$ ipython --no-banner

In [1]: import numpy as np

In [2]: from numpy import linalg as LA

In [3]: np.set_printoptions(suppress=True, linewidth=200)

In [4]: K = np.load("mat.npy")

In [5]: print(K)
[[0 0 1 0 0 0 0 0 0]
 [0 0 0 0 0 0 1 0 0]
 [1 0 0 0 0 0 0 0 0]
 [0 1 0 0 0 0 0 0 0]
 [0 0 0 0 0 0 0 0 1]
 [0 0 0 1 0 0 0 0 0]
 [0 0 0 0 1 0 0 0 0]
 [0 0 0 0 0 0 0 1 0]
 [0 0 0 0 0 1 0 0 0]]

In [6]: O, Rm = LA.qr(K)

In [7]: print(np.abs(np.diag(Rm)))
[1. 1. 1. 1. 1. 1. 1. 1. 1.]

In [8]: print(np.allclose(Rm.T @ Rm, K.T @ K))
True

In [9]: print(O.T @ O)
[[1. 0. 0. 0. 0. 0. 0. 0. 0.]
 [0. 1. 0. 0. 0. 0. 0. 0. 0.]
 [0. 0. 1. 0. 0. 0. 0. 0. 0.]
 [0. 0. 0. 1. 0. 0. 0. 0. 0.]
 [0. 0. 0. 0. 1. 0. 0. 0. 0.]
 [0. 0. 0. 0. 0. 1. 0. 0. 0.]
 [0. 0. 0. 0. 0. 0. 1. 0. 0.]
 [0. 0. 0. 0. 0. 0. 0. 1. 0.]
 [0. 0. 0. 0. 0. 0. 0. 0. 1.]]

In [10]: print(O @ Rm)
[[0. 0. 1. 0. 0. 0. 0. 0. 0.]
 [0. 0. 0. 0. 0. 0. 1. 0. 0.]
 [1. 0. 0. 0. 0. 0. 0. 0. 0.]
 [0. 1. 0. 0. 0. 0. 0. 0. 0.]
 [0. 0. 0. 0. 0. 0. 0. 0. 1.]
 [0. 0. 0. 1. 0. 0. 0. 0. 0.]
 [0. 0. 0. 0. 1. 0. 0. 0. 0.]
 [0. 0. 0. 0. 0. 0. 0. 1. 0.]
 [0. 0. 0. 0. 0. 1. 0. 0. 0.]]

In [11]: print(np.trace(O @ O.T))
9.0

In [12]: print(O)
[[ 0.  0. -1.  0.  0.  0.  0.  0.  0.]
 [-0.  0.  0.  0.  0.  0. -1.  0.  0.]
 [-1. -0.  0.  0.  0.  0.  0.  0.  0.]
 [-0. -1. -0.  0.  0.  0.  0.  0.  0.]
 [-0. -0. -0. -0.  0.  0.  0.  0. -1.]
 [-0. -0. -0. -1. -0.  0.  0.  0.  0.]
 [-0. -0. -0. -0. -1. -0.  0.  0.  0.]
 [-0. -0. -0. -0. -0. -0. -0.  1.  0.]
 [-0. -0. -0. -0. -0. -1.  0. -0.  0.]]

In [13]: print(Rm)
[[-1.  0.  0.  0.  0.  0.  0.  0.  0.]
 [ 0. -1.  0.  0.  0.  0.  0.  0.  0.]
 [ 0.  0. -1.  0.  0.  0.  0.  0.  0.]
 [ 0.  0.  0. -1.  0.  0.  0.  0.  0.]
 [ 0.  0.  0.  0. -1.  0.  0.  0.  0.]
 [ 0.  0.  0.  0.  0. -1.  0.  0.  0.]
 [ 0.  0.  0.  0.  0.  0. -1.  0.  0.]
 [ 0.  0.  0.  0.  0.  0.  0.  1.  0.]
 [ 0.  0.  0.  0.  0.  0.  0.  0. -1.]]

In [14]: out = LA.invert(K)
---------------------------------------------------------------------------
AttributeError                            Traceback (most recent call last)
Cell In[14], line 1
----> 1 out = LA.invert(K)

AttributeError: module 'numpy.linalg' has no attribute 'invert'

In [15]: out = K ** -1
---------------------------------------------------------------------------
ValueError                                Traceback (most recent call last)
Cell In[15], line 1
----> 1 out = K ** -1

ValueError: Integers to negative integer powers are not allowed.

In [16]: out = LA.inv(K)

In [17]: print(K @ out)
[[1. 0. 0. 0. 0. 0. 0. 0. 0.]
 [0. 1. 0. 0. 0. 0. 0. 0. 0.]
 [0. 0. 1. 0. 0. 0. 0. 0. 0.]
 [0. 0. 0. 1. 0. 0. 0. 0. 0.]
 [0. 0. 0. 0. 1. 0. 0. 0. 0.]
 [0. 0. 0. 0. 0. 1. 0. 0. 0.]
 [0. 0. 0. 0. 0. 0. 1. 0. 0.]
 [0. 0. 0. 0. 0. 0. 0. 1. 0.]
 [0. 0. 0. 0. 0. 0. 0. 0. 1.]]

In [18]: print((np.abs(out) > 1e-9).astype(int))
[[0 0 1 0 0 0 0 0 0]
 [0 0 0 1 0 0 0 0 0]
 [1 0 0 0 0 0 0 0 0]
 [0 0 0 0 0 1 0 0 0]
 [0 0 0 0 0 0 1 0 0]
 [0 0 0 0 0 0 0 0 1]
 [0 1 0 0 0 0 0 0 0]
 [0 0 0 0 0 0 0 1 0]
 [0 0 0 0 1 0 0 0 0]]

In [19]: print(np.allclose(out, K.T))
True

In [20]: print(np.round(LA.inv(out), 3))
[[0. 0. 1. 0. 0. 0. 0. 0. 0.]
 [0. 0. 0. 0. 0. 0. 1. 0. 0.]
 [1. 0. 0. 0. 0. 0. 0. 0. 0.]
 [0. 1. 0. 0. 0. 0. 0. 0. 0.]
 [0. 0. 0. 0. 0. 0. 0. 0. 1.]
 [0. 0. 0. 1. 0. 0. 0. 0. 0.]
 [0. 0. 0. 0. 1. 0. 0. 0. 0.]
 [0. 0. 0. 0. 0. 0. 0. 1. 0.]
 [0. 0. 0. 0. 0. 1. 0. 0. 0.]]
